$ python3 -q
>>> import numpy as np
>>> from numpy import linalg as LA
>>> np.set_printoptions(precision=1, suppress=True, linewidth=120, legacy="1.25")
>>> def tidy(a):
...     return np.round(a, 1) + 0
... 
>>> feats = np.load("arr.npy")
>>> print(tidy(feats))
[[ 0.3  0.  -0.2  0.2  0.   0.   0.   0.1 -0.1 -0.3  0.1]
 [ 0.   0.1  0.   0.   0.  -0.2  0.1  0.1  0.1  0.   0. ]
 [-0.2  0.   0.1 -0.1  0.  -0.1  0.  -0.1  0.1  0.2 -0.1]
 [ 0.2  0.  -0.1  0.2  0.  -0.1  0.1  0.2  0.  -0.2  0.1]
 [ 0.   0.   0.   0.   0.   0.1  0.   0.  -0.1  0.   0. ]
 [ 0.  -0.2 -0.1 -0.1  0.1  0.5 -0.2 -0.3 -0.3  0.   0. ]
 [ 0.   0.1  0.   0.1  0.  -0.2  0.1  0.1  0.1  0.   0. ]
 [ 0.1  0.1 -0.1  0.2  0.  -0.3  0.1  0.2  0.1 -0.1  0.1]
 [-0.1  0.1  0.1  0.  -0.1 -0.3  0.1  0.1  0.2  0.1  0. ]
 [-0.3  0.   0.2 -0.2  0.   0.   0.  -0.1  0.1  0.3 -0.1]
 [ 0.1  0.  -0.1  0.1  0.   0.   0.   0.1  0.  -0.1  0.1]]
>>> # symmetric
>>> u, r1 = feats[7], feats[5]
>>> print(tidy(u @ r1))
-0.3
>>> p = (u @ r1) / (u @ u) * u
>>> print(tidy(p))
[-0.2 -0.1  0.1 -0.2  0.1  0.3 -0.1 -0.3 -0.1  0.2 -0.1]
>>> print(tidy(np.outer(u, r1)))
[[ 0.   0.   0.   0.   0.   0.1  0.   0.   0.   0.   0. ]
 [ 0.   0.   0.   0.   0.   0.   0.   0.   0.   0.   0. ]
 [ 0.   0.   0.   0.   0.   0.   0.   0.   0.   0.   0. ]
 [ 0.   0.   0.   0.   0.   0.1  0.   0.  -0.1  0.   0. ]
 [ 0.   0.   0.   0.   0.   0.   0.   0.   0.   0.   0. ]
 [ 0.   0.   0.   0.   0.  -0.1  0.   0.1  0.1  0.   0. ]
 [ 0.   0.   0.   0.   0.   0.1  0.   0.   0.   0.   0. ]
 [ 0.   0.   0.   0.   0.   0.1  0.  -0.1 -0.1  0.   0. ]
 [ 0.   0.   0.   0.   0.   0.   0.   0.   0.   0.   0. ]
 [ 0.   0.   0.   0.   0.  -0.1  0.   0.   0.   0.   0. ]
 [ 0.   0.   0.   0.   0.   0.   0.   0.   0.   0.   0. ]]
>>> A2 = feats / LA.norm(feats, axis=1, keepdims=True)
>>> gram = A2 @ A2.T
>>> print(tidy(gram))
[[ 1.  -0.4 -1.   0.9  0.3  0.1  0.2  0.5 -0.5 -1.   1. ]
 [-0.4  1.   0.5  0.1 -1.  -1.   0.8  0.6  1.   0.4 -0.1]
 [-1.   0.5  1.  -0.8 -0.4 -0.2  0.  -0.4  0.7  1.  -0.9]
 [ 0.9  0.1 -0.8  1.  -0.2 -0.4  0.6  0.9 -0.1 -0.9  1. ]
 [ 0.3 -1.  -0.4 -0.2  1.   1.  -0.9 -0.7 -0.9 -0.3  0. ]
 [ 0.1 -1.  -0.2 -0.4  1.   1.  -1.  -0.8 -0.9 -0.1 -0.2]
 [ 0.2  0.8  0.   0.6 -0.9 -1.   1.   0.9  0.7 -0.1  0.4]
 [ 0.5  0.6 -0.4  0.9 -0.7 -0.8  0.9  1.   0.4 -0.5  0.7]
 [-0.5  1.   0.7 -0.1 -0.9 -0.9  0.7  0.4  1.   0.6 -0.3]
 [-1.   0.4  1.  -0.9 -0.3 -0.1 -0.1 -0.5  0.6  1.  -1. ]
 [ 1.  -0.1 -0.9  1.   0.  -0.2  0.4  0.7 -0.3 -1.   1. ]]
>>> print(tidy(np.degrees(np.arccos(np.clip(gram[5, 7], -1, 1)))))
141.8
>>> print((gram - 2 * np.eye(11)).round(6).argmax(axis=1))
[10  8  9 10  5  4  7  6  1  2  3]
>>> print(tidy(LA.norm(A2, axis=1)))
[1. 1. 1. 1. 1. 1. 1. 1. 1. 1. 1.]
>>> J = np.loadtxt("run7.csv", delimiter=",")
>>> print(J)
[[  2.6   1.4   0.9   3.6   5.6  -0.3   2.   -0.3   0.9   1.9   6.2]
 [ -2.8  -1.9  -1.3  -4.8  -7.1   1.   -3.3   0.9  -1.7  -1.9  -8.2]
 [ -0.7  -1.3  -1.3  -2.   -1.5   0.8  -0.7   0.   -0.5  -0.6  -1.9]
 [  2.9   2.3   1.5   4.7   7.1  -0.8   3.2  -0.9   1.6   1.8   8.2]
 [  5.    3.6   2.5   7.4  10.5  -0.8   5.   -0.6   3.    2.9  12.5]
 [ -0.4   0.3   0.1   0.4   0.2   0.1   0.2  -0.1  -0.4  -0.2   0.3]
 [ -5.4  -3.4  -2.1  -8.2 -12.2   1.2  -5.4   1.4  -3.1  -4.  -14.8]
 [ -6.9  -3.7  -2.9  -9.3 -14.5   1.5  -6.4   1.5  -2.8  -3.7 -17.4]
 [  6.6   4.3   4.   10.8  16.4  -1.8   7.6  -2.    3.2   4.1  18.7]
 [ -6.7  -4.3  -3.3 -11.3 -15.8   1.9  -7.2   2.   -3.1  -4.1 -19.5]
 [ -7.6  -4.3  -3.5 -10.7 -16.3   1.8  -6.7   1.5  -3.5  -4.6 -18.8]
 [ -7.5  -4.5  -3.8 -11.1 -16.2   1.7  -7.3   2.   -3.7  -4.  -18.8]
 [ -6.7  -4.4  -2.9 -10.6 -16.1   1.6  -7.7   1.9  -3.3  -4.6 -18.6]
 [ -2.   -2.   -1.5  -3.5  -5.4   0.2  -2.8   0.6  -1.4  -1.4  -6.8]]
>>> A2 = np.c_[J[:, :7] @ np.array([[1, 0, 1, 0, 0, -2, 0],
...     [-2, -1, -1, 1, -1, 2, 2],
...     [-2, -1, 0, 2, 2, -1, 2],
...     [-2, -2, 0, 1, 0, -1, -2],
...     [-1, -2, 0, 1, 2, 0, -1],
...     [2, 0, 1, -2, -2, 1, -2],
...     [-2, 1, 0, -1, 1, 1, -2]]), np.array([1, 0, 3, 0, 0, 3, 1, 0, 2, 2, 3, 3, 2, 0])]
>>> print(tidy(A2))
[[-19.4 -18.7   0.9  11.   14.2  -5.2 -11.6   1. ]
 [ 28.9  23.7   0.1 -15.1 -20.2   5.6  14.9   0. ]
 [ 13.    8.9   1.4  -8.3  -6.6   2.2   0.1   3. ]
 [-29.2 -24.2  -0.2  15.5  19.7  -5.  -13.7   0. ]
 [-44.1 -36.9   0.6  23.1  29.   -8.5 -21.5   0. ]
 [ -2.4  -1.4  -0.6   0.7   0.3   1.2  -0.8   3. ]
 [ 47.4  40.9  -0.8 -25.  -33.   10.1  26.    1. ]
 [ 55.2  47.8  -1.7 -29.9 -40.5  13.7  29.7   0. ]
 [-66.8 -55.1   0.5  35.5  47.7 -13.6 -33.    2. ]
 [ 65.1  54.6  -0.5 -34.6 -44.9  14.1  33.8   2. ]
 [ 62.7  55.1  -1.5 -35.2 -45.6  15.9  31.9   3. ]
 [ 65.5  55.6  -1.3 -35.5 -46.2  15.3  33.    3. ]
 [ 63.8  53.   -0.7 -32.4 -44.5  12.   34.9   2. ]
 [ 23.4  18.5   0.2 -11.5 -15.    2.4  10.6   0. ]]
>>> print(tidy(LA.norm(A2 - J @ LA.lstsq(J, A2)[0], axis=0)))
[0.  0.  0.  0.  0.  0.  0.  3.5]
>>> print(tidy(LA.lstsq(J, A2[:, 0])[0]))
[ 1. -2. -2. -2. -1.  2. -2.  0.  0.  0.  0.]
>>> print(tidy(LA.norm(feats[7] - feats[3])))
0.2
>>> print(LA.norm(feats, axis=1).argmax())
5
>>> print(tidy(LA.norm(feats, axis=0)))
[0.5 0.2 0.3 0.4 0.2 0.7 0.3 0.5 0.5 0.5 0.3]
>>> print(tidy(LA.norm(feats) ** 2 / LA.norm(feats, 2) ** 2))
2.0
